In [1]: import numpy as np

In [2]: np.set_printoptions(precision=3, suppress=True, linewidth=200)

In [3]: rd = lambda a: np.round(a, 3) + 0

In [4]: A2 = np.array([[0.5, -0.1, 2.0, 0.7],
   ...:     [0.6, -0.3, -0.3, 0.7],
   ...:     [0.2, -0.9, -0.9, 1.7],
   ...:     [-1.8, 0.2, 1.7, 1.0],
   ...:     [-0.2, -1.3, 1.3, 1.0],
   ...:     [-1.4, -1.9, 0.0, -2.8],
   ...:     [-1.0, -0.5, 0.2, 1.2],
   ...:     [0.1, -0.9, -1.8, -0.1],
   ...:     [0.8, -0.5, -0.6, 0.4],
   ...:     [-0.2, -1.6, 1.5, -0.5],
   ...:     [0.5, -0.6, -1.4, 2.3],
   ...:     [0.9, -0.7, -1.1, -0.3]])

In [5]: Z = np.array([[-1.7, -0.6, 0.5, 0.3, -0.9, 0.6, 1.7, -0.5, 1.2, 1.7, -0.7, 1.8],
   ...:     [1.1, -0.1, -1.2, -1.0, -2.2, 0.3, -0.8, -1.7, 0.1, 0.0, -0.5, -0.2],
   ...:     [-1.1, 0.3, 0.1, 0.2, 0.6, -0.6, -0.7, -0.6, -1.1, 1.6, -0.9, 0.2],
   ...:     [0.7, -0.6, 1.3, -2.0, 0.3, 1.6, -0.2, 1.6, -1.3, 1.5, -1.5, 1.4]])

In [6]: W0 = A2 @ Z

In [7]: rd(W0)
Out[7]: 
array([[-2.67, -0.11,  1.48, -0.75,  1.18,  0.19, -0.61, -0.16, -2.52,  5.1 , -3.15,  2.3 ],
       [-0.53, -0.84,  1.54, -0.98,  0.15,  1.57,  1.33,  1.51,  0.11,  1.59, -1.05,  2.06],
       [ 0.85, -1.32,  3.3 , -2.62,  1.77,  3.11,  1.35,  4.69, -1.07,  1.45, -1.43,  2.74],
       [ 2.11,  0.97,  0.33, -2.4 ,  2.5 , -0.44, -4.61,  1.14, -5.31,  1.16, -1.87, -1.54],
       [-1.82,  0.04,  2.89, -0.5 ,  4.12,  0.31, -0.41,  3.13, -3.1 ,  3.24, -1.88,  1.56],
       [-1.67,  2.71, -2.06,  7.08,  4.6 , -5.89, -0.3 , -0.55,  1.77, -6.58,  6.13, -6.06],
       [ 1.77, -0.01,  1.68, -2.16,  2.48,  1.05, -1.68,  3.15, -3.03,  0.42, -1.03,  0.02],
       [ 0.75, -0.45,  0.82,  0.77,  0.78,  0.71,  2.17,  2.4 ,  2.14, -2.86,  2.15, -0.14],
       [-0.97, -0.85,  1.46, -0.18,  0.14,  1.33,  2.1 ,  1.45,  1.05,  1.  , -0.37,  1.98],
       [-3.42,  1.03,  1.32,  2.84,  4.45, -2.3 , -0.01,  1.12, -1.4 ,  1.31,  0.34, -0.44],
       [ 1.64, -2.04,  3.82, -4.13,  0.72,  4.64,  1.85,  5.29, -0.91,  2.06, -2.24,  3.96],
       [-1.3 , -0.62,  0.79,  1.35, -0.02,  0.51,  2.92,  0.92,  2.61, -0.68,  1.16,  1.12]])

In [8]: rd(np.linalg.norm(W0, 2) / np.linalg.norm(W0))
Out[8]: np.float64(0.745)

In [9]: np.argsort(-np.linalg.norm(W0, axis=0).round(6), kind="stable")[:3]
Out[9]: array([9, 3, 7])

In [10]: Uu, sigma, VT = np.linalg.svd(W0)

In [11]: np.argmax(sigma[:-1] / (sigma[1:] + 1e-6)) + 1
Out[11]: np.int64(4)

In [12]: rd(sigma)
Out[12]: array([21.256, 12.675, 11.195,  8.777,  0.   ,  0.   ,  0.   ,  0.   ,  0.   ,  0.   ,  0.   ,  0.   ])

In [13]: A2 = Uu[:, :4] @ np.diag(sigma[:4]) @ VT[:4]

In [14]: np.linalg.matrix_rank(A2)
Out[14]: np.int64(4)

In [15]: rd(np.linalg.norm(W0 - A2, 2)), rd(sigma[4])
Out[15]: (np.float64(0.0), np.float64(0.0))

In [16]: rd(np.linalg.norm(W0 - A2) / np.linalg.norm(W0))
Out[16]: np.float64(0.0)

In [17]: rd(A2)
Out[17]: 
array([[-2.67, -0.11,  1.48, -0.75,  1.18,  0.19, -0.61, -0.16, -2.52,  5.1 , -3.15,  2.3 ],
       [-0.53, -0.84,  1.54, -0.98,  0.15,  1.57,  1.33,  1.51,  0.11,  1.59, -1.05,  2.06],
       [ 0.85, -1.32,  3.3 , -2.62,  1.77,  3.11,  1.35,  4.69, -1.07,  1.45, -1.43,  2.74],
       [ 2.11,  0.97,  0.33, -2.4 ,  2.5 , -0.44, -4.61,  1.14, -5.31,  1.16, -1.87, -1.54],
       [-1.82,  0.04,  2.89, -0.5 ,  4.12,  0.31, -0.41,  3.13, -3.1 ,  3.24, -1.88,  1.56],
       [-1.67,  2.71, -2.06,  7.08,  4.6 , -5.89, -0.3 , -0.55,  1.77, -6.58,  6.13, -6.06],
       [ 1.77, -0.01,  1.68, -2.16,  2.48,  1.05, -1.68,  3.15, -3.03,  0.42, -1.03,  0.02],
       [ 0.75, -0.45,  0.82,  0.77,  0.78,  0.71,  2.17,  2.4 ,  2.14, -2.86,  2.15, -0.14],
       [-0.97, -0.85,  1.46, -0.18,  0.14,  1.33,  2.1 ,  1.45,  1.05,  1.  , -0.37,  1.98],
       [-3.42,  1.03,  1.32,  2.84,  4.45, -2.3 , -0.01,  1.12, -1.4 ,  1.31,  0.34, -0.44],
       [ 1.64, -2.04,  3.82, -4.13,  0.72,  4.64,  1.85,  5.29, -0.91,  2.06, -2.24,  3.96],
       [-1.3 , -0.62,  0.79,  1.35, -0.02,  0.51,  2.92,  0.92,  2.61, -0.68,  1.16,  1.12]])

In [18]: rd(np.abs(W0 - A2).max())
Out[18]: np.float64(0.0)

In [19]: vec = np.array([2, -2, 3, -3, 0, -2, -3, -1, 0, 3, -3, -3])

In [20]: h = np.maximum(W0 @ vec, 0)

In [21]: rd(np.maximum(W0 @ vec, 0) - np.maximum(-W0 @ vec, 0))
Out[21]: array([ 21.03,   1.28,   7.56,  37.75,  14.61, -42.9 ,  19.16, -22.39,  -7.56,  -5.72,  12.11, -22.62])

In [22]: np.flatnonzero(h > 1e-9)
Out[22]: array([ 0,  1,  2,  3,  4,  6, 10])

In [23]: rd(np.maximum(W0 @ (3 * vec), 0))
Out[23]: array([ 63.09,   3.84,  22.68, 113.25,  43.83,   0.  ,  57.48,   0.  ,   0.  ,   0.  ,  36.33,   0.  ])

In [24]: rd(W0 * (h > 1e-9)[:, None])
Out[24]: 
array([[-2.67, -0.11,  1.48, -0.75,  1.18,  0.19, -0.61, -0.16, -2.52,  5.1 , -3.15,  2.3 ],
       [-0.53, -0.84,  1.54, -0.98,  0.15,  1.57,  1.33,  1.51,  0.11,  1.59, -1.05,  2.06],
       [ 0.85, -1.32,  3.3 , -2.62,  1.77,  3.11,  1.35,  4.69, -1.07,  1.45, -1.43,  2.74],
       [ 2.11,  0.97,  0.33, -2.4 ,  2.5 , -0.44, -4.61,  1.14, -5.31,  1.16, -1.87, -1.54],
       [-1.82,  0.04,  2.89, -0.5 ,  4.12,  0.31, -0.41,  3.13, -3.1 ,  3.24, -1.88,  1.56],
       [ 0.  ,  0.  ,  0.  ,  0.  ,  0.  ,  0.  ,  0.  ,  0.  ,  0.  ,  0.  ,  0.  ,  0.  ],
       [ 1.77, -0.01,  1.68, -2.16,  2.48,  1.05, -1.68,  3.15, -3.03,  0.42, -1.03,  0.02],
       [ 0.  ,  0.  ,  0.  ,  0.  ,  0.  ,  0.  ,  0.  ,  0.  ,  0.  ,  0.  ,  0.  ,  0.  ],
       [ 0.  ,  0.  ,  0.  ,  0.  ,  0.  ,  0.  ,  0.  ,  0.  ,  0.  ,  0.  ,  0.  ,  0.  ],
       [ 0.  ,  0.  ,  0.  ,  0.  ,  0.  ,  0.  ,  0.  ,  0.  ,  0.  ,  0.  ,  0.  ,  0.  ],
       [ 1.64, -2.04,  3.82, -4.13,  0.72,  4.64,  1.85,  5.29, -0.91,  2.06, -2.24,  3.96],
       [ 0.  ,  0.  ,  0.  ,  0.  ,  0.  ,  0.  ,  0.  ,  0.  ,  0.  ,  0.  ,  0.  ,  0.  ]])

In [25]: rd(W0.T @ h)
Out[25]: array([  56.433,   -1.062,  191.173, -226.139,  249.193,   93.744, -190.723,  247.205, -375.762,  244.37 , -223.32 ,   84.716])

In [26]: rd(np.tanh(W0 @ vec))
Out[26]: array([ 1.   ,  0.856,  1.   ,  1.   ,  1.   , -1.   ,  1.   , -1.   , -1.   , -1.   ,  1.   , -1.   ])

In [27]: rd(h)
Out[27]: array([21.03,  1.28,  7.56, 37.75, 14.61,  0.  , 19.16,  0.  ,  0.  ,  0.  , 12.11,  0.  ])

In [28]: rng = np.random.default_rng(2408)

In [29]: A2 = W0 + rng.integers(-2, 3, (12, 4)) @ rng.integers(-2, 3, (4, 12))

In [30]: rd(A2)
Out[30]: 
array([[-10.67,   6.89,  -1.52,   3.25,  -2.82,  -4.81,   5.39,  -2.16,  -5.52,   3.1 ,  -6.15,   3.3 ],
       [  1.47, -12.84,  10.54,  -0.98,  11.15,   9.57,   4.33,   3.51,   4.11,   6.59,  -0.05,  -3.94],
       [ -3.15,   8.68,  -3.7 ,  -1.62,  -7.23,  -2.89,   0.35,   1.69,  -4.07,  -2.55,  -3.43,   6.74],
       [  6.11,   1.97,  -0.67,  -4.4 ,   2.5 ,  -3.44,  -4.61,   3.14,  -6.31,   1.16,   1.13,   1.46],
       [  2.18,  -5.96,   8.89,  -6.5 ,  12.12,   2.31,   9.59,  -4.87,   2.9 ,   9.24,   4.12,   3.56],
       [-13.67,   0.71,  -0.06,  17.08,   4.6 ,   0.11,  -2.3 ,   3.45,  -0.23,  -8.58,  -3.87, -16.06],
       [  1.77,   9.99,  -6.32,  -4.16,  -7.52,  -4.95,  -5.68,  -0.85,  -5.03,  -3.58,  -1.03,   6.02],
       [-11.25,   5.55,  -1.18,   6.77,  -3.22,  -1.29,   8.17,  -1.6 ,   0.14,  -4.86,  -3.85,  -2.14],
       [ -0.97,   6.15,  -2.54,   0.82,  -2.86,  -7.67,   6.1 ,   5.45,  -3.95,  -1.  ,   1.63,   6.98],
       [ -5.42,   7.03,  -2.68,   5.84,   0.45,  -8.3 ,  -0.01,   6.12,  -6.4 ,  -1.69,  -0.66,   1.56],
       [ -8.36,   1.96,   2.82,  -0.13,  -2.28,   4.64,   6.85,  -0.71,  -0.91,   1.06,  -7.24,   1.96],
       [-11.3 ,   3.38,  -1.21,   8.35,  -4.02,   0.51,   2.92,   1.92,  -0.39,  -3.68,  -5.84,  -2.88]])

In [31]: rd(np.linalg.svd(A2 - W0, compute_uv=False))
Out[31]: array([45.62 , 33.3  , 20.463, 13.235,  0.   ,  0.   ,  0.   ,  0.   ,  0.   ,  0.   ,  0.   ,  0.   ])

In [32]: rd(A2 - W0)
Out[32]: 
array([[ -8.,   7.,  -3.,   4.,  -4.,  -5.,   6.,  -2.,  -3.,  -2.,  -3.,   1.],
       [  2., -12.,   9.,   0.,  11.,   8.,   3.,   2.,   4.,   5.,   1.,  -6.],
       [ -4.,  10.,  -7.,   1.,  -9.,  -6.,  -1.,  -3.,  -3.,  -4.,  -2.,   4.],
       [  4.,   1.,  -1.,  -2.,   0.,  -3.,   0.,   2.,  -1.,   0.,   3.,   3.],
       [  4.,  -6.,   6.,  -6.,   8.,   2.,  10.,  -8.,   6.,   6.,   6.,   2.],
       [-12.,  -2.,   2.,  10.,   0.,   6.,  -2.,   4.,  -2.,  -2., -10., -10.],
       [  0.,  10.,  -8.,  -2., -10.,  -6.,  -4.,  -4.,  -2.,  -4.,   0.,   6.],
       [-12.,   6.,  -2.,   6.,  -4.,  -2.,   6.,  -4.,  -2.,  -2.,  -6.,  -2.],
       [  0.,   7.,  -4.,   1.,  -3.,  -9.,   4.,   4.,  -5.,  -2.,   2.,   5.],
       [ -2.,   6.,  -4.,   3.,  -4.,  -6.,   0.,   5.,  -5.,  -3.,  -1.,   2.],
       [-10.,   4.,  -1.,   4.,  -3.,   0.,   5.,  -6.,   0.,  -1.,  -5.,  -2.],
       [-10.,   4.,  -2.,   7.,  -4.,   0.,   0.,   1.,  -3.,  -3.,  -7.,  -4.]])
